$ python -q
>>> import numpy as np
>>> np.set_printoptions(precision=2, suppress=True, linewidth=200)
>>> def rnd(a):
...     return np.round(a, 2) + 0
... 
>>> W0 = np.load("block8.npy")
>>> W0
array([[ -3,  -3,  -3,  -3,  -3,  -3],
       [ -3,  -6,  -6,  -6,  -6,  -6],
       [ -3,  -6,  -9,  -9,  -9,  -9],
       [ -3,  -6,  -9, -12, -12, -12],
       [ -3,  -6,  -9, -12, -15, -15],
       [ -3,  -6,  -9, -12, -15, -18]])
>>> # equal to its transpose
>>> ev, vecs = np.linalg.eigh(W0)
>>> vec = np.array([0, 0, -2, 3, -3, 1])
>>> print(vec @ W0 @ vec)
-27
>>> np.abs(W0).sum(axis=1).max(), rnd(np.abs(ev).max())
(np.int64(63), np.float64(51.62))
>>> rnd(vecs * np.abs(ev) @ vecs.T)
array([[ 3.,  3.,  3.,  3.,  3.,  3.],
       [ 3.,  6.,  6.,  6.,  6.,  6.],
       [ 3.,  6.,  9.,  9.,  9.,  9.],
       [ 3.,  6.,  9., 12., 12., 12.],
       [ 3.,  6.,  9., 12., 15., 15.],
       [ 3.,  6.,  9., 12., 15., 18.]])
>>> rnd(vec @ W0 @ vec / (vec @ vec)), rnd(ev[0]), rnd(ev[-1])
(np.float64(-1.17), np.float64(-51.62), np.float64(-0.8))
>>> vec = np.array([2, 1, 2, 1, 3, 2])
>>> rhs = W0 @ vec
>>> rhs
array([ -33,  -60,  -84, -102, -117, -123])
>>> rnd(np.linalg.solve(W0, rhs))
array([2., 1., 2., 1., 3., 2.])
>>> np.diff(W0, axis=0)
array([[ 0, -3, -3, -3, -3, -3],
       [ 0,  0, -3, -3, -3, -3],
       [ 0,  0,  0, -3, -3, -3],
       [ 0,  0,  0,  0, -3, -3],
       [ 0,  0,  0,  0,  0, -3]])
>>> W0.mean(axis=0)
array([ -3. ,  -5.5,  -7.5,  -9. , -10. , -10.5])
>>> np.linalg.rank(W0)
Traceback (most recent call last):
  File "<python-input-18>", line 1, in <module>
    np.linalg.rank(W0)
    ^^^^^^^^^^^^^^
AttributeError: module 'numpy.linalg' has no attribute 'rank'
>>> W0.sum(axis=1)
array([-18, -33, -45, -54, -60, -63])
>>> np.zeros(6, 6)
Traceback (most recent call last):
  File "<python-input-20>", line 1, in <module>
    np.zeros(6, 6)
    ~~~~~~~~^^^^^^
TypeError: Cannot interpret '6' as a data type
>>> W0[6]
Traceback (most recent call last):
  File "<python-input-21>", line 1, in <module>
    W0[6]
    ~~^^^
IndexError: index 6 is out of bounds for axis 0 with size 6
>>> np.trace(W0)
np.int64(-63)
>>> print(rnd(np.linalg.det(W0)))
729.0
>>> (W0 + W0.T) / 2
array([[ -3.,  -3.,  -3.,  -3.,  -3.,  -3.],
       [ -3.,  -6.,  -6.,  -6.,  -6.,  -6.],
       [ -3.,  -6.,  -9.,  -9.,  -9.,  -9.],
       [ -3.,  -6.,  -9., -12., -12., -12.],
       [ -3.,  -6.,  -9., -12., -15., -15.],
       [ -3.,  -6.,  -9., -12., -15., -18.]])
>>> W0 @ W0
array([[ 54,  99, 135, 162, 180, 189],
       [ 99, 189, 261, 315, 351, 369],
       [135, 261, 369, 450, 504, 531],
       [162, 315, 450, 558, 630, 666],
       [180, 351, 504, 630, 720, 765],
       [189, 369, 531, 666, 765, 819]])
>>> W0.inv()
Traceback (most recent call last):
  File "<python-input-26>", line 1, in <module>
    W0.inv()
    ^^^^^^
AttributeError: 'numpy.ndarray' object has no attribute 'inv'
>>> np.allclose(W0, W0.T)
True
>>> T = np.stack([W0, 4 * W0, W0[::-1]])
>>> (T @ W0.T).shape
(3, 6, 6)
>>> T.sum(axis=0)
array([[-18, -21, -24, -27, -30, -33],
       [-18, -36, -39, -42, -45, -45],
       [-18, -36, -54, -57, -57, -57],
       [-18, -36, -54, -69, -69, -69],
       [-18, -36, -51, -66, -81, -81],
       [-18, -33, -48, -63, -78, -93]])
>>> T.shape
(3, 6, 6)
>>> np.einsum("bij,cij->bc", T, T)
array([[ 2709, 10836,  1980],
       [10836, 43344,  7920],
       [ 1980,  7920,  2709]])
>>> np.linalg.matrix_rank(T)
array([6, 6, 6])
>>> J = np.array([[2, 2, -2, 0], [0, -3, -1, -2], [0, 0, 0, 0], [0, 0, 0, 1]])
>>> J
array([[ 2,  2, -2,  0],
       [ 0, -3, -1, -2],
       [ 0,  0,  0,  0],
       [ 0,  0,  0,  1]])
>>> # null space of dimension 1
>>> print(np.unique(J.round(6), axis=0).shape)
(4, 4)
>>> np.linalg.lstsq(J[:-1].T, J[-1])[2]
np.int32(2)
>>> print(np.allclose(J[:-1].T @ np.linalg.lstsq(J[:-1].T, J[-1])[0], J[-1]))
False
>>> rnd(J @ np.linalg.pinv(J) @ J)
array([[ 2.,  2., -2.,  0.],
       [ 0., -3., -1., -2.],
       [ 0.,  0.,  0.,  0.],
       [ 0.,  0.,  0.,  1.]])
>>> U, sv, vt = np.linalg.svd(J)
>>> vecs = vt[:(sv > 1e-8).sum()]
>>> rng = np.random.default_rng(73413)
>>> vec = J[3] + -2 * J[0] + rng.integers(2) * np.eye(4)[2]
>>> print(vec)
[-4. -4.  4.  1.]
>>> rnd(np.linalg.norm(vec - vecs.T @ vecs @ vec))
np.float64(0.0)
>>> np.linalg.matrix_rank(J, rtol=0.1)
np.int64(3)
>>> np.linalg.cond(J) > 100
np.True_
>>> rnd(np.linalg.norm(J, 2) / np.linalg.norm(J))
np.float64(0.8)
>>> rk = np.linalg.matrix_rank(J)
>>> rk
np.int64(3)
>>> N = np.linalg.svd(J)[2][rk:].T
>>> rnd(N @ N.T)
array([[ 0.62, -0.15,  0.46,  0.  ],
       [-0.15,  0.04, -0.12,  0.  ],
       [ 0.46, -0.12,  0.35,  0.  ],
       [ 0.  ,  0.  ,  0.  ,  0.  ]])
>>> print([int(np.linalg.matrix_rank(J[:i])) for i in range(1, len(J) + 1)])
[1, 2, 2, 3]
>>> np.allclose(J @ N, 0)
True
>>> M = np.array([[-2, -1, 2],
...     [-3, -2, 2],
...     [-3, 0, 2],
...     [-5, 0, 2],
...     [-7, 2, 1],
...     [-9, 4, 3],
...     [-11, 6, 2],
...     [-9, 4, 4],
...     [-7, 3, 2],
...     [-6, 2, 1],
...     [-5, 3, 1],
...     [-4, 2, 3],
...     [-2, 3, 4],
...     [0, 2, 5],
...     [1, 2, 5],
...     [1, 4, 5]])
>>> M
array([[ -2,  -1,   2],
       [ -3,  -2,   2],
       [ -3,   0,   2],
       [ -5,   0,   2],
       [ -7,   2,   1],
       [ -9,   4,   3],
       [-11,   6,   2],
       [ -9,   4,   4],
       [ -7,   3,   2],
       [ -6,   2,   1],
       [ -5,   3,   1],
       [ -4,   2,   3],
       [ -2,   3,   4],
       [  0,   2,   5],
       [  1,   2,   5],
       [  1,   4,   5]])
>>> Xs = M - M.mean(axis=0)
>>> U, sv, vt = np.linalg.svd(Xs, full_matrices=False)
>>> print(rnd(np.abs(vt[-1])))
[0.31 0.45 0.84]
>>> np.searchsorted(np.cumsum(sv ** 2) / (sv ** 2).sum(), 0.9) + 1
np.int64(2)
>>> Xs.mean(axis=0)
array([0., 0., 0.])
>>> rnd(vt[0] * np.sign(vt[0, np.abs(vt[0]).argmax()]))
array([ 0.94, -0.28,  0.19])
>>> print(np.linalg.matrix_rank(Xs))
3
>>> print((np.sign(U[:, 0]) == np.sign(U[0, 0])).astype(int))
[1 1 1 0 0 0 0 0 0 0 0 1 1 1 1 1]
>>> rnd((sv ** 2).sum() ** 2 / (sv ** 4).sum())
np.float64(1.62)
>>> print(rnd(sv))
[14.81  7.88  3.03]
>>> th = np.radians(30)
>>> r_ = np.eye(6)
>>> r_[5, 5] = r_[1, 1] = np.cos(th)
>>> r_[5, 1], r_[1, 5] = -np.sin(th), np.sin(th)
>>> rnd(r_)
array([[ 1.  ,  0.  ,  0.  ,  0.  ,  0.  ,  0.  ],
       [ 0.  ,  0.87,  0.  ,  0.  ,  0.  ,  0.5 ],
       [ 0.  ,  0.  ,  1.  ,  0.  ,  0.  ,  0.  ],
       [ 0.  ,  0.  ,  0.  ,  1.  ,  0.  ,  0.  ],
       [ 0.  ,  0.  ,  0.  ,  0.  ,  1.  ,  0.  ],
       [ 0.  , -0.5 ,  0.  ,  0.  ,  0.  ,  0.87]])
>>> M2 = W0 @ r_.T
>>> rnd(np.abs(M2 - W0).max(axis=0))
array([0.  , 8.2 , 0.  , 0.  , 0.  , 5.41])
>>> np.allclose(W0 @ W0.T, M2 @ M2.T)
True
>>> print(rnd(np.linalg.det(r_)), rnd(np.trace(r_)))
1.0 5.73
>>> P = M @ np.linalg.solve(M.T @ M, M.T)
>>> np.trace(P)
np.float64(3.0)
>>> print(rnd(np.diag(P)))
[0.17 0.37 0.1  0.17 0.11 0.16 0.38 0.17 0.1  0.08 0.09 0.06 0.13 0.24 0.27 0.39]
>>> rnd(P @ M[:, 0])
array([ -2.,  -3.,  -3.,  -5.,  -7.,  -9., -11.,  -9.,  -7.,  -6.,  -5.,  -4.,  -2.,   0.,   1.,   1.])
>>> np.linalg.matrix_rank(np.eye(16) - P)
np.int64(13)
>>> dist = np.linalg.norm(M[:, None] - M[None], axis=-1)
>>> print(np.linalg.matrix_rank(dist ** 2))
5
>>> np.unravel_index(dist.round(6).argmax(), dist.shape)
(np.int64(6), np.int64(14))
>>> z = M[:, 2] > np.median(M[:, 2])
>>> u = M[z].mean(axis=0) - M[~z].mean(axis=0)
>>> np.argsort(-np.abs(u).round(6), kind="stable")
array([2, 0, 1])
>>> print(((M - M.mean(axis=0)) @ u > 0).astype(int))
[0 0 0 0 0 0 0 0 0 0 0 1 1 1 1 1]
>>> rnd((((M - M.mean(axis=0)) @ u > 0) == z).mean())
np.float64(0.88)
>>> M2 = np.array([[-2, 0, -1]])
>>> mat = np.block([[np.zeros((1, 1)), M2], [M2.T, np.zeros((3, 3))]])
>>> print(mat)
[[ 0. -2.  0. -1.]
 [-2.  0.  0.  0.]
 [ 0.  0.  0.  0.]
 [-1.  0.  0.  0.]]
>>> # 2 groups of indices that never mix
>>> T = np.stack([mat, 3 * mat, mat[::-1]])
>>> print(rnd(np.linalg.det(T)))
[0. 0. 0.]
>>> (T @ mat.T).shape
(3, 4, 4)
>>> T.sum(axis=0)
array([[-1., -8.,  0., -4.],
       [-8.,  0.,  0.,  0.],
       [-2.,  0.,  0.,  0.],
       [-4., -2.,  0., -1.]])
>>> T.shape
(3, 4, 4)
>>> ev, vecs = np.linalg.eigh(mat)
>>> vec = np.array([0, -1, -2, -2])
>>> print((np.sign(vecs[:, -1].round(6)) == np.sign(vecs[0, -1].round(6))).astype(int))
[1 0 0 0]
>>> rnd(vecs * np.abs(ev) @ vecs.T)
array([[2.24, 0.  , 0.  , 0.  ],
       [0.  , 1.79, 0.  , 0.89],
       [0.  , 0.  , 0.  , 0.  ],
       [0.  , 0.89, 0.  , 0.45]])
>>> rnd(np.linalg.eigvalsh(mat[1:, 1:]))
array([0., 0., 0.])
>>> rnd(np.linalg.det(mat))
np.float64(0.0)
>>> M2 = np.array([[0, 0, -2], [-3, 2, 0], [1, 3, -1], [1, -2, -3]])
>>> M2.T @ mat.T
array([[ 5.,  0.,  0.,  0.],
       [-2.,  0.,  0.,  0.],
       [ 3.,  4.,  0.,  2.]])
>>> np.einsum("ik,kj->ji", mat, M2)
array([[ 5.,  0.,  0.,  0.],
       [-2.,  0.,  0.,  0.],
       [ 3.,  4.,  0.,  2.]])
>>> np.linalg.matrix_rank(mat @ M2)
np.int64(2)
>>> A = np.array([[1, -1, 1, -1], [1, 0, 0, 0]])
>>> M2 = A / np.sqrt((A ** 2).mean(axis=1, keepdims=True))
>>> M2[0]
array([ 1., -1.,  1., -1.])
>>> np.linalg.matrix_rank(A - A.mean(axis=1, keepdims=True))
np.int64(2)
>>> A - A.mean(axis=1, keepdims=True)
array([[ 1.  , -1.  ,  1.  , -1.  ],
       [ 0.75, -0.25, -0.25, -0.25]])
>>> U, sv, vt = np.linalg.svd(A, full_matrices=False)
>>> rnd(sv / sv[0])
array([1. , 0.4])
>>> print(rnd(U.T @ A @ vt.T))
[[2.07 0.  ]
 [0.   0.83]]
>>> U.shape, sv.shape, vt.shape
((2, 2), (2,), (2, 4))
>>> rnd(sv)
array([2.07, 0.83])
>>> M2 = np.array([[2, 1], [2, 2], [-1, 2], [2, -2]])
>>> np.einsum("ik,kj->ji", A, M2)
array([[-3,  2],
       [ 3,  1]])
>>> M2 = A / np.linalg.norm(A, axis=1)
Traceback (most recent call last):
  File "<python-input-121>", line 1, in <module>
    M2 = A / np.linalg.norm(A, axis=1)
         ~~^~~~~~~~~~~~~~~~~~~~~~~~~~~
ValueError: operands could not be broadcast together with shapes (2,4) (2,) 
>>> M2 = A / np.linalg.norm(A, axis=1, keepdims=True)
>>> C2 = M2 @ M2.T
>>> (np.abs(C2) > 0.9).astype(int)
array([[1, 0],
       [0, 1]])
>>> C2[1]
array([0.5, 1. ])
>>> print((C2 - 2 * np.eye(2)).round(6).argmax(axis=1))
[1 0]
>>> feats = np.loadtxt("dump.csv", delimiter=",")
>>> feats
array([[ 4. ,  2.4,  0.9,  2. ],
       [ 2. ,  0.5,  0.2,  0.9],
       [ 0. , -1.5, -0.8, -0.4],
       [-8. ,  0.3, -0.7, -0.2]])
>>> # column 0 dominates
>>> vec = np.array([3, 2, 3, 0])
>>> a = np.maximum(feats @ vec, 0)
>>> feats * (a > 1e-9)[:, None]
array([[ 4. ,  2.4,  0.9,  2. ],
       [ 2. ,  0.5,  0.2,  0.9],
       [ 0. , -0. , -0. , -0. ],
       [-0. ,  0. , -0. , -0. ]])
>>> print(np.maximum(feats @ vec, 0) - np.maximum(-feats @ vec, 0))
[ 19.5   7.6  -5.4 -25.5]
>>> rnd(feats.T @ a)
array([93.2 , 50.6 , 19.07, 45.84])
>>> vec = np.array([0, 3, -1, -1])
>>> rhs = feats @ vec
>>> rnd(rhs)
array([ 4.3,  0.4, -3.3,  1.8])
>>> rnd(np.linalg.solve(feats.T, feats[0]))
array([1., 0., 0., 0.])
>>> rnd(np.linalg.solve(feats, -3 * rhs))
array([ 0., -9.,  3.,  3.])
>>> rnd(np.linalg.solve(feats, rhs + feats[:, 0]))
array([ 1.,  3., -1., -1.])
>>> vec = np.array([3, 2, -2, -1])
>>> rhs = feats @ vec
>>> c, lr = np.zeros(4), 1 / np.linalg.norm(feats, 2) ** 2
>>> for i in range(40):
...     c -= lr * feats.T @ (feats @ c - rhs)
...     if i % 10 == 0: print(i, round(np.linalg.norm(feats @ c - rhs), 2))
... 
0 0.42
10 0.37
20 0.36
30 0.36
>>> rnd(c)
array([2.7 , 0.4 , 0.35, 0.41])
>>> vec = np.array([3, 2, 3, -3])
>>> np.sign((feats @ vec).round(6))
array([ 1.,  1., -1., -1.])
>>> print((feats @ vec).argmax())
0
>>> rnd(feats @ vec)
array([ 13.5,   4.9,  -4.2, -24.9])
>>> M2 = np.array([[-3, -2], [0, 2]])
>>> Z = np.kron(M2, A)
>>> np.linalg.matrix_rank(Z)
np.int64(4)
>>> Z
array([[-3,  3, -3,  3, -2,  2, -2,  2],
       [-3,  0,  0,  0, -2,  0,  0,  0],
       [ 0,  0,  0,  0,  2, -2,  2, -2],
       [ 0,  0,  0,  0,  2,  0,  0,  0]])
>>> X = np.eye(5, dtype=int)[rng.permutation(5)] * np.array([8, 6, 1, 3, 7])
>>> X
array([[0, 6, 0, 0, 0],
       [0, 0, 0, 3, 0],
       [0, 0, 0, 0, 7],
       [8, 0, 0, 0, 0],
       [0, 0, 1, 0, 0]])
>>> u = np.array([2, 3, 0])
>>> np.convolve(X[1], u)
array([0, 0, 0, 6, 9, 0, 0])
>>> (np.linalg.matrix_power((X != 0) + (X.T != 0) + np.eye(5), 5) > 0).astype(int)
array([[1, 1, 0, 1, 0],
       [1, 1, 0, 1, 0],
       [0, 0, 1, 0, 1],
       [1, 1, 0, 1, 0],
       [0, 0, 1, 0, 1]])
>>> print(np.flatnonzero(np.linalg.matrix_power((X != 0) + (X.T != 0) + np.eye(5), 5)[2]))
[2 4]
>>> rnd(np.linalg.det(X))
np.float64(-1008.0)
>>> X.T @ X
array([[64,  0,  0,  0,  0],
       [ 0, 36,  0,  0,  0],
       [ 0,  0,  1,  0,  0],
       [ 0,  0,  0,  9,  0],
       [ 0,  0,  0,  0, 49]])
>>> print(X @ X.T)
[[36  0  0  0  0]
 [ 0  9  0  0  0]
 [ 0  0 49  0  0]
 [ 0  0  0 64  0]
 [ 0  0  0  0  1]]
